% python3 -q
>>> import numpy as np
>>> from numpy import linalg as LA
>>> np.set_printoptions(suppress=True, linewidth=200)
>>> W0 = np.arange(78).reshape(13, 6) + -2
>>> W0
array([[-2, -1,  0,  1,  2,  3],
       [ 4,  5,  6,  7,  8,  9],
       [10, 11, 12, 13, 14, 15],
       [16, 17, 18, 19, 20, 21],
       [22, 23, 24, 25, 26, 27],
       [28, 29, 30, 31, 32, 33],
       [34, 35, 36, 37, 38, 39],
       [40, 41, 42, 43, 44, 45],
       [46, 47, 48, 49, 50, 51],
       [52, 53, 54, 55, 56, 57],
       [58, 59, 60, 61, 62, 63],
       [64, 65, 66, 67, 68, 69],
       [70, 71, 72, 73, 74, 75]])
>>> left, sigma, vt = LA.svd(W0)
>>> sigma.round(2) + 0
array([378.67,   7.9 ,   0.  ,   0.  ,   0.  ,   0.  ])
>>> B = left[:, :2] @ np.diag(sigma[:2]) @ vt[:2]
>>> LA.matrix_rank(B)
np.int64(2)
>>> LA.matrix_rank(W0, rtol=0.05)
np.int64(1)
>>> lab = W0[:, 5] > np.median(W0[:, 5])
>>> u = W0[lab].mean(axis=0) - W0[~lab].mean(axis=0)
>>> lab.astype(int)
array([0, 0, 0, 0, 0, 0, 0, 1, 1, 1, 1, 1, 1])
>>> ((W0 - W0.mean(axis=0)) @ u > 0).astype(int)
array([0, 0, 0, 0, 0, 0, 0, 1, 1, 1, 1, 1, 1])
>>> r = LA.matrix_rank(W0)
>>> r
np.int64(2)
>>> null = LA.svd(W0)[2][r:].T
>>> np.round(null @ null.T, 2)
array([[ 0.48, -0.38, -0.24, -0.1 ,  0.05,  0.19],
       [-0.38,  0.7 , -0.21, -0.12, -0.04,  0.05],
       [-0.24, -0.21,  0.82, -0.15, -0.12, -0.1 ],
       [-0.1 , -0.12, -0.15,  0.82, -0.21, -0.24],
       [ 0.05, -0.04, -0.12, -0.21,  0.7 , -0.38],
       [ 0.19,  0.05, -0.1 , -0.24, -0.38,  0.48]])
>>> [int(LA.matrix_rank(W0[:, :j + 1])) for j in range(6)]
[1, 2, 2, 2, 2, 2]
>>> LA.matrix_rank(W0.T @ W0), LA.matrix_rank(W0 @ W0.T)
(np.int64(2), np.int64(2))
>>> left, sigma, vt = LA.svd(W0)
>>> evecs = vt[:(sigma > 1e-8).sum()]
>>> rng = np.random.default_rng(325336)
>>> x0 = W0[7] + -1 * W0[6] + rng.integers(2) * np.eye(6)[5]
>>> x0
array([6., 6., 6., 6., 6., 6.])
>>> LA.matrix_rank(np.vstack([W0, x0]))
np.int64(2)
>>> np.round(evecs.T @ evecs, 2)
array([[ 0.52,  0.38,  0.24,  0.1 , -0.05, -0.19],
       [ 0.38,  0.3 ,  0.21,  0.12,  0.04, -0.05],
       [ 0.24,  0.21,  0.18,  0.15,  0.12,  0.1 ],
       [ 0.1 ,  0.12,  0.15,  0.18,  0.21,  0.24],
       [-0.05,  0.04,  0.12,  0.21,  0.3 ,  0.38],
       [-0.19, -0.05,  0.1 ,  0.24,  0.38,  0.52]])
>>> Xc = W0 - W0.mean(axis=0)
>>> evecs = LA.svd(Xc)[2][:2]
>>> B = Xc - Xc @ evecs.T @ evecs
>>> LA.norm(B, axis=1).round(6).argmax()
np.int64(0)
>>> np.round((Xc @ evecs.T).std(axis=0), 2) + 0
array([54.99,  0.  ])
>>> data = np.load("dump.npy")
>>> data.round(2)
array([[0.27, 0.09, 0.18, 0.  , 0.  , 0.09, 0.09, 0.18, 0.09],
       [0.09, 0.09, 0.18, 0.09, 0.09, 0.  , 0.18, 0.09, 0.18],
       [0.14, 0.  , 0.21, 0.07, 0.14, 0.07, 0.14, 0.07, 0.14],
       [0.18, 0.09, 0.09, 0.18, 0.18, 0.  , 0.  , 0.09, 0.18],
       [0.18, 0.  , 0.18, 0.  , 0.27, 0.  , 0.09, 0.18, 0.09],
       [0.25, 0.12, 0.  , 0.  , 0.  , 0.38, 0.  , 0.25, 0.  ],
       [0.12, 0.  , 0.06, 0.12, 0.12, 0.12, 0.19, 0.12, 0.12],
       [0.12, 0.12, 0.  , 0.12, 0.12, 0.25, 0.  , 0.25, 0.  ],
       [0.09, 0.09, 0.18, 0.09, 0.09, 0.09, 0.  , 0.09, 0.27]])
>>> # row-stochastic, so 1 is an eigenvalue
>>> np.round(LA.norm(data, axis=1), 2)
array([0.42, 0.37, 0.38, 0.4 , 0.44, 0.53, 0.36, 0.43, 0.4 ])
>>> np.round(LA.matrix_power(data, 2), 2)
array([[0.17, 0.08, 0.13, 0.06, 0.08, 0.14, 0.08, 0.16, 0.1 ],
       [0.14, 0.05, 0.14, 0.09, 0.13, 0.08, 0.09, 0.12, 0.15],
       [0.17, 0.05, 0.14, 0.07, 0.12, 0.1 , 0.08, 0.14, 0.13],
       [0.16, 0.07, 0.15, 0.08, 0.13, 0.06, 0.06, 0.14, 0.15],
       [0.17, 0.05, 0.14, 0.06, 0.14, 0.09, 0.08, 0.16, 0.1 ],
       [0.2 , 0.11, 0.07, 0.04, 0.04, 0.23, 0.05, 0.21, 0.05],
       [0.17, 0.07, 0.1 , 0.08, 0.12, 0.13, 0.07, 0.16, 0.11],
       [0.18, 0.1 , 0.08, 0.07, 0.1 , 0.17, 0.05, 0.19, 0.07],
       [0.15, 0.07, 0.15, 0.07, 0.11, 0.1 , 0.06, 0.13, 0.15]])
>>> np.round(LA.matrix_power(data, 100), 2)
array([[0.17, 0.07, 0.12, 0.07, 0.1 , 0.13, 0.07, 0.16, 0.1 ],
       [0.17, 0.07, 0.12, 0.07, 0.1 , 0.13, 0.07, 0.16, 0.1 ],
       [0.17, 0.07, 0.12, 0.07, 0.1 , 0.13, 0.07, 0.16, 0.1 ],
       [0.17, 0.07, 0.12, 0.07, 0.1 , 0.13, 0.07, 0.16, 0.1 ],
       [0.17, 0.07, 0.12, 0.07, 0.1 , 0.13, 0.07, 0.16, 0.1 ],
       [0.17, 0.07, 0.12, 0.07, 0.1 , 0.13, 0.07, 0.16, 0.1 ],
       [0.17, 0.07, 0.12, 0.07, 0.1 , 0.13, 0.07, 0.16, 0.1 ],
       [0.17, 0.07, 0.12, 0.07, 0.1 , 0.13, 0.07, 0.16, 0.1 ],
       [0.17, 0.07, 0.12, 0.07, 0.1 , 0.13, 0.07, 0.16, 0.1 ]])
>>> np.round(np.sort(np.abs(LA.eigvals(data)))[::-1], 2)
array([1.  , 0.4 , 0.23, 0.17, 0.16, 0.16, 0.11, 0.07, 0.07])
>>> p = np.eye(9)[3]
>>> for _ in range(7):
...     p = p @ data
...     print(p.round(2))
... 
[0.18 0.09 0.09 0.18 0.18 0.   0.   0.09 0.18]
[0.16 0.07 0.15 0.08 0.13 0.06 0.06 0.14 0.15]
[0.16 0.07 0.14 0.07 0.12 0.1  0.07 0.15 0.12]
[0.17 0.07 0.13 0.07 0.11 0.12 0.07 0.16 0.11]
[0.17 0.07 0.12 0.07 0.1  0.13 0.07 0.16 0.11]
[0.17 0.07 0.12 0.07 0.1  0.13 0.07 0.16 0.11]
[0.17 0.07 0.12 0.07 0.1  0.13 0.07 0.16 0.1 ]
>>> x0 = np.array([1, 3, 2, 0, 2, 3, 2, 3, 0])
>>> h1 = np.maximum(data @ x0, 0)
>>> np.round(data * (h1 > 1e-9)[:, None], 2)
array([[0.27, 0.09, 0.18, 0.  , 0.  , 0.09, 0.09, 0.18, 0.09],
       [0.09, 0.09, 0.18, 0.09, 0.09, 0.  , 0.18, 0.09, 0.18],
       [0.14, 0.  , 0.21, 0.07, 0.14, 0.07, 0.14, 0.07, 0.14],
       [0.18, 0.09, 0.09, 0.18, 0.18, 0.  , 0.  , 0.09, 0.18],
       [0.18, 0.  , 0.18, 0.  , 0.27, 0.  , 0.09, 0.18, 0.09],
       [0.25, 0.12, 0.  , 0.  , 0.  , 0.38, 0.  , 0.25, 0.  ],
       [0.12, 0.  , 0.06, 0.12, 0.12, 0.12, 0.19, 0.12, 0.12],
       [0.12, 0.12, 0.  , 0.12, 0.12, 0.25, 0.  , 0.25, 0.  ],
       [0.09, 0.09, 0.18, 0.09, 0.09, 0.09, 0.  , 0.09, 0.27]])
>>> B = np.array([[2, -3, 2, -3], [2, 2, 3, -3], [-3, 1, -3, 1], [-2, -1, 0, 3]])
>>> B[-1] = B[0]
>>> m1 = B + 0.3 * np.eye(4)
>>> m1
array([[ 2.3, -3. ,  2. , -3. ],
       [ 2. ,  2.3,  3. , -3. ],
       [-3. ,  1. , -2.7,  1. ],
       [ 2. , -3. ,  2. , -2.7]])
>>> B = np.array([[-2, -1, 1], [0, 2, 0]])
>>> Z = np.kron(B, m1)
>>> LA.matrix_rank(Z)
np.int64(8)
>>> round(LA.norm(Z, 2), 2), round(LA.norm(B, 2) * LA.norm(m1, 2), 2)
(np.float64(23.31), np.float64(23.31))
>>> Z.shape
(8, 12)
>>> arr = np.load("arr.npy")
>>> arr
array([[-17.08, -12.02,   5.42,   6.68, -22.36,  -6.29,  11.48],
       [-16.06, -14.7 ,   4.54,   5.72, -22.04,  -3.47,  10.8 ],
       [ 12.27,  -1.38,  -3.01,  -8.94,  -0.23,  -5.47, -14.96],
       [ 12.08,  -0.67,  -3.01, -10.94,   0.02,  -7.29, -13.08],
       [ 10.78,  -1.37,  -1.97,  -9.02,  -0.46,  -5.48, -15.08],
       [  0.79,  16.93, -16.07,   3.09,   0.54, -10.27,   6.62],
       [-16.81, -12.11,   4.1 ,   4.61, -22.02,  -5.7 ,  10.99],
       [  0.17,  17.18, -13.89,   4.19,   0.19, -12.16,   5.61],
       [ 10.91,  -0.49,  -1.43,  -8.92,  -0.27,  -5.59, -15.63],
       [  0.5 ,  17.63, -14.31,   6.12,  -0.84,  -9.33,   8.03],
       [ -0.4 ,  18.01, -14.47,   7.32,  -2.59, -10.6 ,   6.37],
       [ 10.87,  -0.65,  -2.15, -11.54,   0.6 ,  -5.3 , -15.66],
       [  0.29,  17.15, -14.65,   5.87,  -0.65,  -9.66,   6.95],
       [ -0.71,  15.52, -16.47,   4.98,   2.47, -11.39,   8.22],
       [-17.2 , -13.74,   3.5 ,   5.6 , -23.05,  -4.24,  12.94],
       [  9.78,  -0.26,  -1.36, -10.34,  -0.29,  -7.44, -14.26],
       [-16.57, -12.01,   3.36,   5.82, -21.22,  -4.  ,  11.64],
       [  0.12,  17.14, -14.66,   5.51,  -1.19, -12.04,   6.3 ],
       [-15.33, -14.41,   3.71,   5.72, -21.26,  -5.68,  13.79],
       [-17.72, -12.89,   2.62,   5.36, -21.02,  -5.73,  12.53],
       [-16.02, -14.14,   4.07,   7.11, -20.98,  -5.63,  12.25],
       [ 10.7 ,  -0.52,  -1.73, -12.75,  -0.45,  -6.61, -15.52],
       [ -1.11,  16.73, -13.93,   4.26,  -0.23, -11.99,   7.12],
       [  0.91,  17.36, -14.75,   4.9 ,   2.39, -10.26,   7.65],
       [ -2.01,  16.75, -15.24,   4.36,   0.54, -10.55,   6.84]])
>>> Xc = (arr - arr.mean(axis=0)) / arr.std(axis=0)
>>> np.argwhere(np.abs(Xc) > 2)
array([], shape=(0, 2), dtype=int64)
>>> c = LA.lstsq(np.delete(Xc, 1, axis=1), Xc[:, 1])[0]
>>> round(1 - np.var(Xc[:, 1] - np.delete(Xc, 1, axis=1) @ c), 2)
np.float64(0.99)
>>> gram = np.cov(arr, rowvar=False)
>>> np.round(np.corrcoef(arr.T), 2)
array([[ 1.  ,  0.51, -0.43, -0.78,  0.9 , -0.29, -0.87],
       [ 0.51,  1.  , -0.99,  0.1 ,  0.83, -0.92, -0.05],
       [-0.43, -0.99,  1.  , -0.19, -0.78,  0.92, -0.05],
       [-0.78,  0.1 , -0.19,  1.  , -0.46, -0.29,  0.97],
       [ 0.9 ,  0.83, -0.78, -0.46,  1.  , -0.65, -0.58],
       [-0.29, -0.92,  0.92, -0.29, -0.65,  1.  , -0.17],
       [-0.87, -0.05, -0.05,  0.97, -0.58, -0.17,  1.  ]])
>>> Xc = arr - arr.mean(axis=0)
>>> evecs = LA.svd(Xc)[2][:3]
>>> B = Xc - Xc @ evecs.T @ evecs
>>> np.round(np.cov(Xc @ evecs.T, rowvar=False), 2) + 0
array([[429.21,   0.  ,   0.  ],
       [  0.  , 230.37,   0.  ],
       [  0.  ,   0.  ,   1.73]])
>>> LA.norm(B, axis=1).round(6).argmax()
np.int64(2)
>>> np.round((Xc @ evecs.T).std(axis=0), 2)
array([20.3 , 14.87,  1.29])
>>> np.round(B.std(axis=0), 2)
array([0.73, 0.47, 0.53, 0.69, 0.5 , 0.9 , 0.42])
>>> hat = arr @ LA.solve(arr.T @ arr, arr.T)
>>> np.round(LA.eigvalsh(hat), 2) + 0
array([0., 0., 0., 0., 0., 0., 0., 0., 0., 0., 0., 0., 0., 0., 0., 0., 0., 0., 1., 1., 1., 1., 1., 1., 1.])
>>> np.round(hat @ arr[:, 1], 2)
array([-12.02, -14.7 ,  -1.38,  -0.67,  -1.37,  16.93, -12.11,  17.18,  -0.49,  17.63,  18.01,  -0.65,  17.15,  15.52, -13.74,  -0.26, -12.01,  17.14, -14.41, -12.89, -14.14,  -0.52,  16.73,  17.36,
        16.75])
>>> np.allclose(hat @ hat, hat)
True
>>> round(np.trace(hat), 2)
np.float64(7.0)
>>> Xc = arr - arr.mean(axis=0)
>>> left, sigma, vt = LA.svd(Xc, full_matrices=False)
>>> np.searchsorted(np.cumsum(sigma ** 2) / (sigma ** 2).sum(), 0.9) + 1
np.int64(2)
>>> np.abs(left[:, 0]).argmax()
np.int64(14)
>>> np.round(np.abs(vt[-1]), 2)
array([0.1 , 0.31, 0.74, 0.15, 0.29, 0.29, 0.4 ])
>>> A = np.array([[1, 0, 0, 0, 0],
...     [0, 1, 0, 0, 0],
...     [1, 1, 1, 0, 0],
...     [2, -1, 2, 1, 0],
...     [-2, 1, 1, 0, 1]])
>>> th = np.radians(72)
>>> r_ = np.eye(5)
>>> r_[1, 1] = r_[0, 0] = np.cos(th)
>>> r_[1, 0], r_[0, 1] = -np.sin(th), np.sin(th)
>>> r_.round(2)
array([[ 0.31,  0.95,  0.  ,  0.  ,  0.  ],
       [-0.95,  0.31,  0.  ,  0.  ,  0.  ],
       [ 0.  ,  0.  ,  1.  ,  0.  ,  0.  ],
       [ 0.  ,  0.  ,  0.  ,  1.  ,  0.  ],
       [ 0.  ,  0.  ,  0.  ,  0.  ,  1.  ]])
>>> B = A @ r_.T
>>> np.allclose(LA.norm(A, axis=1), LA.norm(B, axis=1))
True
>>> np.round(LA.svd(A, compute_uv=False), 2), np.round(LA.svd(B, compute_uv=False), 2)
(array([3.65, 2.45, 1.59, 0.3 , 0.23]), array([3.65, 2.45, 1.59, 0.3 , 0.23]))
>>> round(float(LA.det(r_)), 2), np.round(np.trace(r_), 2)
(1.0, np.float64(3.62))
>>> lab = rng.permutation(5)
>>> B = A[:, lab] * rng.choice([-1, 1], 5)
>>> B
array([[ 0,  0,  0,  0,  1],
       [ 0,  1,  0,  0,  0],
       [-1,  1,  0,  0,  1],
       [-2, -1,  1,  0,  2],
       [-1,  1,  0,  1, -2]])
>>> left, _, vt = LA.svd(A.T @ B)
>>> np.round(left @ vt, 2) + 0
array([[ 0.,  0.,  0.,  0.,  1.],
       [ 0.,  1.,  0.,  0.,  0.],
       [-1.,  0.,  0.,  0.,  0.],
       [ 0.,  0.,  1.,  0.,  0.],
       [ 0.,  0.,  0.,  1.,  0.]])
